$ python3 -q
>>> import numpy as np
>>> from numpy import linalg as LA
>>> np.set_printoptions(suppress=True, linewidth=160)
>>> def tidy(a):
...     return np.round(a, 2) + 0
... 
>>> q, _ = LA.qr(np.array([[-0.2, 0.2], [-0.1, -0.6], [0.9, 0.1], [0.1, 0.8]]))
>>> feats = q @ q.T
>>> tidy(feats)
array([[ 0.1 , -0.12, -0.23,  0.17],
       [-0.12,  0.34, -0.05, -0.46],
       [-0.23, -0.05,  0.94,  0.03],
       [ 0.17, -0.46,  0.03,  0.61]])
>>> x0 = np.array([1, 0, 0, -3])
>>> tidy((x0 - feats @ x0) @ (feats @ x0))
np.float64(0.0)
>>> tidy(feats @ feats @ x0)
array([-0.39,  1.26, -0.32, -1.67])
>>> tidy(np.eye(4) - feats)
array([[ 0.9 ,  0.12,  0.23, -0.17],
       [ 0.12,  0.66,  0.05,  0.46],
       [ 0.23,  0.05,  0.06, -0.03],
       [-0.17,  0.46, -0.03,  0.39]])
>>> tidy(LA.eigvalsh(2 * feats - np.eye(4)))
array([-1., -1.,  1.,  1.])
>>> tidy(feats @ x0)
array([-0.39,  1.26, -0.32, -1.67])
>>> LA.matrix_rank(feats, rtol=0.1)
np.int64(2)
>>> [round(float(x), 2) for x in LA.svd(feats, compute_uv=False)[:3]]
[1.0, 1.0, 0.0]
>>> tidy(LA.norm(feats, 2) / LA.norm(feats))
np.float64(0.71)
>>> U, sv, VT = LA.svd(feats)
>>> tidy(sv)
array([1., 1., 0., 0.])
>>> A2 = U[:, :2] @ np.diag(sv[:2]) @ VT[:2]
>>> tidy(A2)
array([[ 0.1 , -0.12, -0.23,  0.17],
       [-0.12,  0.34, -0.05, -0.46],
       [-0.23, -0.05,  0.94,  0.03],
       [ 0.17, -0.46,  0.03,  0.61]])
>>> tidy(LA.norm(feats - A2, 2)), tidy(sv[2])
(np.float64(0.0), np.float64(0.0))
>>> r = LA.matrix_rank(feats)
>>> r
np.int64(2)
>>> ns = LA.svd(feats)[2][r:].T
>>> [int(LA.matrix_rank(feats[:i])) for i in range(1, len(feats) + 1)]
[1, 2, 2, 2]
>>> tidy(feats @ ns)
array([[0., 0.],
       [0., 0.],
       [0., 0.],
       [0., 0.]])
>>> [int(LA.matrix_rank(feats[:, :j + 1])) for j in range(4)]
[1, 2, 2, 2]
>>> [int(LA.matrix_rank(np.delete(feats, i, axis=0))) for i in range(4)]
[2, 2, 2, 2]
>>> ns.shape
(4, 2)
>>> LA.matrix_rank(feats.T @ feats), LA.matrix_rank(feats @ feats.T)
(np.int64(2), np.int64(2))
>>> U, sv, VT = LA.svd(feats)
>>> V = VT[:(sv > 1e-8).sum()]
>>> rng = np.random.default_rng(9588)
>>> x0 = feats[2] + -1 * feats[1] + rng.integers(2) * np.eye(4)[2]
>>> tidy(x0)
array([-0.11, -0.39,  0.99,  0.49])
>>> tidy(np.diag(V.T @ V))
array([0.1 , 0.34, 0.94, 0.61])
>>> tidy(V.T @ V)
array([[ 0.1 , -0.12, -0.23,  0.17],
       [-0.12,  0.34, -0.05, -0.46],
       [-0.23, -0.05,  0.94,  0.03],
       [ 0.17, -0.46,  0.03,  0.61]])
>>> tidy(LA.norm(x0 - V.T @ V @ x0))
np.float64(0.0)
>>> mat = np.load("a.npy")
>>> mat
array([[ 4.45, -5.49,  1.13, -0.79],
       [ 2.82, -5.81, -3.67,  2.52],
       [ 3.38, -8.03, -0.58,  4.91],
       [ 6.04, 10.36,  2.5 ,  5.49],
       [ 3.76, -4.85,  0.43, -1.77],
       [ 4.9 , -5.55,  0.04, -2.76],
       [ 4.75,  8.79,  0.63,  3.77],
       [ 5.13,  8.82,  1.91,  1.98],
       [ 3.14, -5.87, -2.32,  4.37],
       [ 5.85, 10.77,  0.74,  5.2 ]])
>>> G = np.cov(mat, rowvar=False)
>>> tidy(np.median(mat, axis=0))
array([ 4.6 , -5.17,  0.53,  3.14])
>>> np.argsort(-mat.std(axis=0).round(6), kind="stable")
array([1, 3, 2, 0])
>>> tidy(LA.eigvalsh(G)[::-1])
array([70.53,  7.95,  1.46,  0.17])
>>> np.argwhere(np.triu(np.abs(np.corrcoef(mat.T)) > 0.8, 1))
array([[0, 1],
       [0, 2]])
>>> G.shape
(4, 4)
>>> tidy(np.polyfit(mat[:, 1], mat[:, 3], 1))
array([0.18, 2.24])
>>> tidy(np.corrcoef(mat.T))
array([[ 1.  ,  0.82,  0.85,  0.13],
       [ 0.82,  1.  ,  0.64,  0.47],
       [ 0.85,  0.64,  1.  , -0.04],
       [ 0.13,  0.47, -0.04,  1.  ]])
>>> tidy(np.corrcoef(mat[:, 1], mat[:, 3])[0, 1])
np.float64(0.47)
>>> C = mat[[7, 0]].astype(float)
>>> for _ in range(6):
...     idx = LA.norm(mat[:, None] - C, axis=-1).argmin(axis=1)
...     C = np.array([mat[idx == j].mean(axis=0) for j in range(2)])
... 
>>> idx
array([1, 1, 1, 0, 1, 1, 0, 0, 1, 0])
>>> tidy(C)
array([[ 5.44,  9.68,  1.44,  4.11],
       [ 3.74, -5.93, -0.83,  1.08]])
